% ipython --no-banner

In [1]: import numpy as np

In [2]: import numpy.linalg as la

In [3]: np.set_printoptions(precision=3, suppress=True, linewidth=160, floatmode="fixed")

In [4]: Y = np.array([[1, -1, -2, 2], [0, 1, 1, 0]])

In [5]: K = Y.T @ Y

In [6]: print(K)
[[ 1 -1 -2  2]
 [-1  2  3 -2]
 [-2  3  5 -4]
 [ 2 -2 -4  4]]

In [7]: f, r1 = K[1], K[2]

In [8]: f @ f
Out[8]: np.int64(18)

In [9]: pr = (f @ r1) / (f @ f) * f

In [10]: pr
Out[10]: array([-1.722,  3.444,  5.167, -3.444])

In [11]: np.outer(f, r1)
Out[11]: 
array([[  2,  -3,  -5,   4],
       [ -4,   6,  10,  -8],
       [ -6,   9,  15, -12],
       [  4,  -6, -10,   8]])

In [12]: r1 - pr
Out[12]: array([-0.278, -0.444, -0.167, -0.556])

In [13]: U, sigma, vt = la.svd(K)

In [14]: sigma.round(3) + 0
Out[14]: array([11.000,  1.000,  0.000,  0.000])

In [15]: np.argmax(sigma[:-1] / (sigma[1:] + 1e-6)) + 1
Out[15]: np.int64(2)

In [16]: Y = U[:, :2] @ np.diag(sigma[:2]) @ vt[:2]

In [17]: np.round(la.norm(K - Y, 2), 3), round(sigma[2], 3)
Out[17]: (np.float64(0.0), np.float64(0.0))

In [18]: la.lstsq(K[:-1].T, K[-1])[2]
Out[18]: np.int32(2)

In [19]: np.allclose(K[:-1].T @ la.lstsq(K[:-1].T, K[-1])[0], K[-1])
Out[19]: True

In [20]: np.abs(np.diag(la.qr(K)[1])) > 1e-9
Out[20]: array([ True,  True, False, False])

In [21]: K @ la.pinv(K) @ K
Out[21]: 
array([[ 1.000, -1.000, -2.000,  2.000],
       [-1.000,  2.000,  3.000, -2.000],
       [-2.000,  3.000,  5.000, -4.000],
       [ 2.000, -2.000, -4.000,  4.000]])

In [22]: try:
    ...:     la.inv(K)
    ...: except la.LinAlgError as e:
    ...:     print("failed:", e)
    ...: 
failed: Singular matrix

In [23]: print(np.unique(K.round(6), axis=0).shape)
(4, 4)

In [24]: ev, evecs = la.eigh(K)

In [25]: print(np.round(la.svd(K, compute_uv=False), 3) + 0)
[11.000  1.000  0.000  0.000]

In [26]: np.round(evecs.T @ evecs, 3) + 0
Out[26]: 
array([[1.000, 0.000, 0.000, 0.000],
       [0.000, 1.000, 0.000, 0.000],
       [0.000, 0.000, 1.000, 0.000],
       [0.000, 0.000, 0.000, 1.000]])

In [27]: np.abs(evecs[:, -1])
Out[27]: array([0.286, 0.381, 0.667, 0.572])

In [28]: rng = np.random.default_rng(24392)

In [29]: lab = rng.permutation(4)

In [30]: lab
Out[30]: array([1, 3, 0, 2])

In [31]: Y = K[lab][:, lab]

In [32]: np.diag(Y)
Out[32]: array([2, 4, 1, 5])

In [33]: round(la.det(Y), 3), np.round(la.det(K[lab]), 3)
Out[33]: (np.float64(0.0), np.float64(0.0))

In [34]: Y
Out[34]: 
array([[ 2, -2, -1,  3],
       [-2,  4,  2, -4],
       [-1,  2,  1, -2],
       [ 3, -4, -2,  5]])

In [35]: feats = np.load("block3.npy")

In [36]: feats
Out[36]: 
array([[ 1.000, -1.000,  3.000,  1.000],
       [-1.000, -2.000, -2.000, -2.000],
       [ 0.000,  0.000,  0.000, -7.000],
       [ 0.000,  0.000,  4.000,  5.000]])

In [37]: Y = feats + rng.integers(-2, 3, (4, 3)) @ rng.integers(-2, 3, (3, 4))

In [38]: Y
Out[38]: 
array([[ 1.000, -1.000, -1.000,  4.000],
       [-3.000, -4.000, -2.000, -1.000],
       [ 0.000,  1.000, -1.000, -7.000],
       [-2.000, -2.000,  4.000,  6.000]])

In [39]: np.round(la.svd(Y - feats, compute_uv=False), 3) + 0
Out[39]: array([5.220, 4.142, 0.774, 0.000])

In [40]: print(np.abs(Y - feats).sum(axis=1))
[7.000 5.000 2.000 5.000]

In [41]: print(Y - feats)
[[ 0.000  0.000 -4.000  3.000]
 [-2.000 -2.000  0.000  1.000]
 [ 0.000  1.000 -1.000  0.000]
 [-2.000 -2.000  0.000  1.000]]

In [42]: lab = rng.permutation(4)

In [43]: Y = feats[:, lab] * rng.choice([-1, 1], 4)

In [44]: print(Y)
[[-1.000  3.000 -1.000 -1.000]
 [ 1.000 -2.000  2.000 -2.000]
 [-0.000  0.000  7.000  0.000]
 [-0.000  4.000 -5.000  0.000]]

In [45]: U, _, vt = la.svd(feats.T @ Y)

In [46]: print(np.round(U @ vt, 3) + 0)
[[-1.000  0.000  0.000  0.000]
 [ 0.000  0.000  0.000  1.000]
 [ 0.000  1.000  0.000  0.000]
 [ 0.000  0.000 -1.000  0.000]]

In [47]: rk = la.matrix_rank(K)

In [48]: rk
Out[48]: np.int64(2)

In [49]: ns = la.svd(K)[2][rk:].T

In [50]: [int(la.matrix_rank(K[:i])) for i in range(1, len(K) + 1)]
Out[50]: [1, 2, 2, 2]

In [51]: print(ns @ ns.T)
[[ 0.818 -0.091  0.091 -0.364]
 [-0.091  0.455 -0.455 -0.182]
 [ 0.091 -0.455  0.455  0.182]
 [-0.364 -0.182  0.182  0.273]]

In [52]: ns.shape
Out[52]: (4, 2)

In [53]: print(la.matrix_rank(K.T @ K), la.matrix_rank(K @ K.T))
2 2

In [54]: [int(la.matrix_rank(np.delete(K, i, axis=0))) for i in range(4)]
Out[54]: [2, 2, 2, 2]

In [55]: [int(la.matrix_rank(K[:, :j + 1])) for j in range(4)]
Out[55]: [1, 2, 2, 2]

In [56]: lab = rng.permutation(4)

In [57]: print(lab)
[2 0 3 1]

In [58]: Y = feats[lab][:, lab]

In [59]: print(np.diag(Y))
[ 0.000  1.000  5.000 -2.000]

In [60]: print(Y)
[[ 0.000  0.000 -7.000  0.000]
 [ 3.000  1.000  1.000 -1.000]
 [ 4.000  0.000  5.000  0.000]
 [-2.000 -1.000 -2.000 -2.000]]

In [61]: np.round(la.det(Y), 3), np.round(la.det(feats[lab]), 3)
Out[61]: (np.float64(-84.0), np.float64(84.0))

In [62]: E = np.loadtxt("case12.csv", delimiter=",")

In [63]: print(E)
[[ 8.000 -2.000 -6.000]
 [-6.000  8.000 -2.000]
 [-2.000 -6.000  8.000]]

In [64]: E @ la.pinv(E) @ E
Out[64]: 
array([[ 8.000, -2.000, -6.000],
       [-6.000,  8.000, -2.000],
       [-2.000, -6.000,  8.000]])

In [65]: round(float(np.trace(la.pinv(E) @ E)), 3)
Out[65]: 2.0

In [66]: la.lstsq(E[:-1].T, E[-1])[2]
Out[66]: np.int32(2)

In [67]: np.allclose(E[:-1].T @ la.lstsq(E[:-1].T, E[-1])[0], E[-1])
Out[67]: True

In [68]: W = np.array([[3, 2, 0, 3, 2], [3, 0, 0, 0, 3], [1, 1, 2, 2, 1], [3, 3, 0, 3, 1]])

In [69]: coef = np.array([1, 3, 0, 2, 1])

In [70]: hid = np.maximum(feats @ W + coef, 0)

In [71]: print(la.matrix_rank(hid))
2

In [72]: (hid > 0).mean(axis=0)
Out[72]: array([0.500, 0.500, 0.500, 0.500, 0.500])

In [73]: (hid > 0).astype(int)
Out[73]: 
array([[1, 1, 1, 1, 1],
       [0, 0, 0, 0, 0],
       [0, 0, 0, 0, 0],
       [1, 1, 1, 1, 1]])

In [74]: basis = np.array([[2, -2], [1, 2], [2, 0], [2, 2], [0, 2]])

In [75]: print((hid @ basis).round(6).argmax(axis=1))
[0 0 0 0]

In [76]: print(W @ basis)
[[14  8]
 [ 6  0]
 [11  6]
 [15  8]]

In [77]: x = np.array([0, 2, 1])

In [78]: h1 = np.maximum(E @ x, 0)

In [79]: h1
Out[79]: array([ 0.000, 14.000,  0.000])

In [80]: print(E.T @ h1)
[-84.000 112.000 -28.000]

In [81]: np.flatnonzero(h1 > 1e-9)
Out[81]: array([1])

In [82]: E * (h1 > 1e-9)[:, None]
Out[82]: 
array([[ 0.000, -0.000, -0.000],
       [-6.000,  8.000, -2.000],
       [-0.000, -0.000,  0.000]])

In [83]: U, sigma, vt = la.svd(E)

In [84]: evecs = vt[:(sigma > 1e-8).sum()]

In [85]: x = E[1] + -2 * E[2] + rng.integers(2) * np.eye(3)[1]

In [86]: x
Out[86]: array([ -2.000,  21.000, -18.000])

In [87]: evecs.T @ evecs
Out[87]: 
array([[ 0.667, -0.333, -0.333],
       [-0.333,  0.667, -0.333],
       [-0.333, -0.333,  0.667]])

In [88]: round(float(la.norm(x - evecs.T @ evecs @ x)), 3)
Out[88]: 0.577

In [89]: M = np.load("arr.npy")

In [90]: M
Out[90]: 
array([[1, 1, 0, 3],
       [3, 1, 1, 0],
       [0, 3, 1, 1],
       [1, 0, 3, 1]])

In [91]: np.sort(np.abs(np.fft.fft(M[0]))), np.sort(la.svd(M, compute_uv=False))
Out[91]: (array([2.236, 2.236, 3.000, 5.000]), array([2.236, 2.236, 3.000, 5.000]))

In [92]: M @ (-1.0) ** np.arange(4)
Out[92]: array([-3.000,  3.000, -3.000,  3.000])

In [93]: round(float(la.det(M.T)), 3)
Out[93]: -75.0

In [94]: np.poly(M)
Out[94]: array([  1.000,  -4.000,  -6.000,  20.000, -75.000])

In [95]: round(float(la.eigvals(M).sum().real), 3)
Out[95]: 4.0
